>>> import numpy as np
>>> np.set_printoptions(suppress=True, linewidth=100)
>>> W0 = np.loadtxt("mat.csv", delimiter=",")
>>> W0
array([[ -5.11,   2.53,  -3.33,  10.33,   4.51],
       [ -6.06,  -2.11,   8.92, -11.14,   1.12],
       [ -2.19,   0.74,   3.38,  -6.64,  -4.79],
       [  8.7 ,   9.05,  -7.15,  10.47,  -4.72],
       [ -2.57,  -9.75,  11.31, -18.45,   1.39],
       [ -5.26,  -2.73,   0.65,   5.55,   6.87],
       [ -0.37,  -5.57,   5.87,  -7.6 ,   0.88],
       [  4.66,   1.12,  -3.25,   5.27,  -0.14],
       [  3.55,   8.91,  -3.28,   7.32,  -1.38],
       [  2.23,   1.11,  -2.98,   5.83,   1.01],
       [  0.31,   4.73,   3.6 ,  -7.79,  -7.39],
       [ -1.79,  -8.18,   2.24,  -0.54,   8.27],
       [  3.97,  -0.24,  -0.3 ,  -3.19,  -3.96],
       [  0.6 ,   0.16,   1.98,  -4.94,  -2.52],
       [  0.34,   3.36,   1.99,  -5.82,  -5.45],
       [  5.68,   5.13,  -5.06,   4.09,  -5.99],
       [  1.57,   1.75,  -0.4 ,   1.41,   0.59],
       [ -1.69,  -1.65,  -2.16,   2.12,   1.3 ],
       [ -5.11,  -9.9 ,   7.29, -11.56,   3.11],
       [  0.62,   1.21,   0.14,  -2.85,  -2.89],
       [  0.61,   2.32,  -0.72,   1.62,  -0.94],
       [ -0.19,  -5.35,   6.03,  -9.08,   0.96],
       [ -4.4 ,  -8.63,   6.77,  -6.15,   6.35],
       [  1.04,  -5.52,   1.05,  -4.69,   0.35],
       [ -6.7 , -13.44,   9.92, -12.82,   6.61],
       [ 11.5 ,   9.59,  -9.05,   6.49, -10.65],
       [  3.3 ,   4.84,  -5.63,   6.82,  -1.92],
       [ -0.68,  -2.99,   1.4 ,  -2.62,   1.53],
       [  4.83,   8.19,  -3.06,   1.63,  -8.09],
       [  5.62,  10.93,  -9.07,  11.95,  -7.99],
       [  1.51,  -0.21,  -1.81,   0.97,  -2.74],
       [ -3.11,  -4.6 ,   3.92,  -6.7 ,   3.11],
       [ -2.13,  -0.37,   0.87,  -3.28,  -1.21],
       [-11.14,  -3.01,   7.46,  -2.23,   7.92],
       [ -2.84,  -6.45,   2.68,  -9.32,  -0.84],
       [  3.49,   2.17,  -4.51,   8.67,   1.45],
       [  1.88,   1.83,   5.18, -12.96,  -8.09],
       [ -7.29,  -3.98,   8.32, -10.51,   4.38],
       [  2.07,  -1.03,  -4.26,   6.07,   4.07],
       [ -3.25,  -8.27,   0.86,  -0.67,   5.29],
       [ -8.58, -12.04,   8.9 ,  -7.97,  11.2 ],
       [  3.23,   2.6 ,   1.53,  -6.61,  -7.51],
       [  0.14,  -0.38,   0.91,  -1.82,   0.3 ],
       [ -1.04,  -1.61,   1.18,  -2.75,  -1.46]])
>>> rng = np.random.default_rng(64)
>>> idx = rng.permutation(5)
>>> B = W0[:, idx] * rng.choice([-1, 1], 5)
>>> B
array([[  5.11,   3.33,   2.53,   4.51,  10.33],
       [  6.06,  -8.92,  -2.11,   1.12, -11.14],
       [  2.19,  -3.38,   0.74,  -4.79,  -6.64],
       [ -8.7 ,   7.15,   9.05,  -4.72,  10.47],
       [  2.57, -11.31,  -9.75,   1.39, -18.45],
       [  5.26,  -0.65,  -2.73,   6.87,   5.55],
       [  0.37,  -5.87,  -5.57,   0.88,  -7.6 ],
       [ -4.66,   3.25,   1.12,  -0.14,   5.27],
       [ -3.55,   3.28,   8.91,  -1.38,   7.32],
       [ -2.23,   2.98,   1.11,   1.01,   5.83],
       [ -0.31,  -3.6 ,   4.73,  -7.39,  -7.79],
       [  1.79,  -2.24,  -8.18,   8.27,  -0.54],
       [ -3.97,   0.3 ,  -0.24,  -3.96,  -3.19],
       [ -0.6 ,  -1.98,   0.16,  -2.52,  -4.94],
       [ -0.34,  -1.99,   3.36,  -5.45,  -5.82],
       [ -5.68,   5.06,   5.13,  -5.99,   4.09],
       [ -1.57,   0.4 ,   1.75,   0.59,   1.41],
       [  1.69,   2.16,  -1.65,   1.3 ,   2.12],
       [  5.11,  -7.29,  -9.9 ,   3.11, -11.56],
       [ -0.62,  -0.14,   1.21,  -2.89,  -2.85],
       [ -0.61,   0.72,   2.32,  -0.94,   1.62],
       [  0.19,  -6.03,  -5.35,   0.96,  -9.08],
       [  4.4 ,  -6.77,  -8.63,   6.35,  -6.15],
       [ -1.04,  -1.05,  -5.52,   0.35,  -4.69],
       [  6.7 ,  -9.92, -13.44,   6.61, -12.82],
       [-11.5 ,   9.05,   9.59, -10.65,   6.49],
       [ -3.3 ,   5.63,   4.84,  -1.92,   6.82],
       [  0.68,  -1.4 ,  -2.99,   1.53,  -2.62],
       [ -4.83,   3.06,   8.19,  -8.09,   1.63],
       [ -5.62,   9.07,  10.93,  -7.99,  11.95],
       [ -1.51,   1.81,  -0.21,  -2.74,   0.97],
       [  3.11,  -3.92,  -4.6 ,   3.11,  -6.7 ],
       [  2.13,  -0.87,  -0.37,  -1.21,  -3.28],
       [ 11.14,  -7.46,  -3.01,   7.92,  -2.23],
       [  2.84,  -2.68,  -6.45,  -0.84,  -9.32],
       [ -3.49,   4.51,   2.17,   1.45,   8.67],
       [ -1.88,  -5.18,   1.83,  -8.09, -12.96],
       [  7.29,  -8.32,  -3.98,   4.38, -10.51],
       [ -2.07,   4.26,  -1.03,   4.07,   6.07],
       [  3.25,  -0.86,  -8.27,   5.29,  -0.67],
       [  8.58,  -8.9 , -12.04,  11.2 ,  -7.97],
       [ -3.23,  -1.53,   2.6 ,  -7.51,  -6.61],
       [ -0.14,  -0.91,  -0.38,   0.3 ,  -1.82],
       [  1.04,  -1.18,  -1.61,  -1.46,  -2.75]])
>>> U, _, Vt = np.linalg.svd(W0.T @ B)
>>> idx
array([0, 2, 1, 4, 3])
>>> d = np.linalg.norm(B[:, None] - B[None], axis=-1)
>>> d[:5, :5].round(2)
array([[ 0.  , 25.4 , 20.77, 18.25, 34.78],
       [25.4 ,  0.  , 10.44, 33.19, 11.39],
       [20.77, 10.44,  0.  , 24.32, 18.73],
       [18.25, 33.19, 24.32,  0.  , 41.17],
       [34.78, 11.39, 18.73, 41.17,  0.  ]])
>>> np.unravel_index(d.round(6).argmax(), d.shape)
(np.int64(24), np.int64(29))
>>> np.linalg.matrix_rank(d ** 2)
np.int64(7)
>>> x = np.array([9, -3, 0, 0, 1])
>>> W0 @ np.eye(5)[0]
array([ -5.11,  -6.06,  -2.19,   8.7 ,  -2.57,  -5.26,  -0.37,   4.66,   3.55,   2.23,   0.31,
        -1.79,   3.97,   0.6 ,   0.34,   5.68,   1.57,  -1.69,  -5.11,   0.62,   0.61,  -0.19,
        -4.4 ,   1.04,  -6.7 ,  11.5 ,   3.3 ,  -0.68,   4.83,   5.62,   1.51,  -3.11,  -2.13,
       -11.14,  -2.84,   3.49,   1.88,  -7.29,   2.07,  -3.25,  -8.58,   3.23,   0.14,  -1.04])
>>> Xs = W0 - W0.mean(axis=0)
>>> U, s, Vt = np.linalg.svd(Xs, full_matrices=False)
>>> np.searchsorted(np.cumsum(s ** 2) / (s ** 2).sum(), 0.9) + 1
np.int64(2)
>>> np.round(Vt[0] * np.sign(Vt[0, np.abs(Vt[0]).argmax()]), 2)
array([ 0.35,  0.49, -0.45,  0.59, -0.29])
>>> np.abs(Vt[0]).argmax()
np.int64(3)
>>> np.round(s ** 2 / (s ** 2).sum(), 2) + 0
array([0.73, 0.21, 0.04, 0.01, 0.  ])
>>> m1 = np.load("block8.npy")
>>> m1
array([[5, 0, 0, 0, 0, 0, 0, 0, 0, 0, 0],
       [3, 2, 0, 0, 0, 0, 0, 0, 0, 0, 0],
       [3, 2, 5, 0, 0, 0, 0, 0, 0, 0, 0],
       [3, 5, 0, 4, 0, 0, 0, 0, 0, 0, 0],
       [4, 2, 0, 4, 1, 0, 0, 0, 0, 0, 0],
       [5, 1, 1, 4, 2, 3, 0, 0, 0, 0, 0],
       [2, 1, 0, 0, 4, 4, 3, 0, 0, 0, 0],
       [3, 1, 5, 0, 4, 4, 1, 3, 0, 0, 0],
       [2, 2, 3, 3, 1, 3, 1, 5, 0, 0, 0],
       [4, 5, 4, 5, 2, 1, 5, 3, 2, 0, 0],
       [1, 3, 3, 1, 3, 4, 5, 2, 0, 0, 1]])
>>> idx = rng.permutation(11)
>>> idx
array([ 7,  9,  4,  8, 10,  1,  0,  6,  2,  3,  5])
>>> B = m1[idx][:, idx]
>>> B
array([[3, 0, 4, 0, 0, 1, 3, 1, 5, 0, 4],
       [3, 0, 2, 2, 0, 5, 4, 5, 4, 5, 1],
       [0, 0, 1, 0, 0, 2, 4, 0, 0, 4, 0],
       [5, 0, 1, 0, 0, 2, 2, 1, 3, 3, 3],
       [2, 0, 3, 0, 1, 3, 1, 5, 3, 1, 4],
       [0, 0, 0, 0, 0, 2, 3, 0, 0, 0, 0],
       [0, 0, 0, 0, 0, 0, 5, 0, 0, 0, 0],
       [0, 0, 4, 0, 0, 1, 2, 3, 0, 0, 4],
       [0, 0, 0, 0, 0, 2, 3, 0, 5, 0, 0],
       [0, 0, 0, 0, 0, 5, 3, 0, 0, 4, 0],
       [0, 0, 2, 0, 0, 1, 5, 0, 1, 4, 3]])
>>> np.allclose(B, m1)
False
>>> np.round(np.linalg.det(B), 2), round(float(np.linalg.det(m1[idx])), 2)
(np.float64(0.0), 0.0)
>>> np.linalg.lstsq(m1[:-1].T, m1[-1])[2]
np.int32(9)
>>> B = m1[0, 0] * m1[1:] - np.outer(m1[1:, 0], m1[0])
>>> B
array([[ 0, 10,  0,  0,  0,  0,  0,  0,  0,  0,  0],
       [ 0, 10, 25,  0,  0,  0,  0,  0,  0,  0,  0],
       [ 0, 25,  0, 20,  0,  0,  0,  0,  0,  0,  0],
       [ 0, 10,  0, 20,  5,  0,  0,  0,  0,  0,  0],
       [ 0,  5,  5, 20, 10, 15,  0,  0,  0,  0,  0],
       [ 0,  5,  0,  0, 20, 20, 15,  0,  0,  0,  0],
       [ 0,  5, 25,  0, 20, 20,  5, 15,  0,  0,  0],
       [ 0, 10, 15, 15,  5, 15,  5, 25,  0,  0,  0],
       [ 0, 25, 20, 25, 10,  5, 25, 15, 10,  0,  0],
       [ 0, 15, 15,  5, 15, 20, 25, 10,  0,  0,  5]])
>>> m1[:, 0] / m1[0, 0]
array([1. , 0.6, 0.6, 0.6, 0.8, 1. , 0.4, 0.6, 0.4, 0.8, 0.2])
>>> np.flatnonzero(~B.round(6).any(axis=1))
array([], dtype=int64)
>>> np.linalg.matrix_rank(B), np.linalg.matrix_rank(m1)
(np.int64(9), np.int64(10))
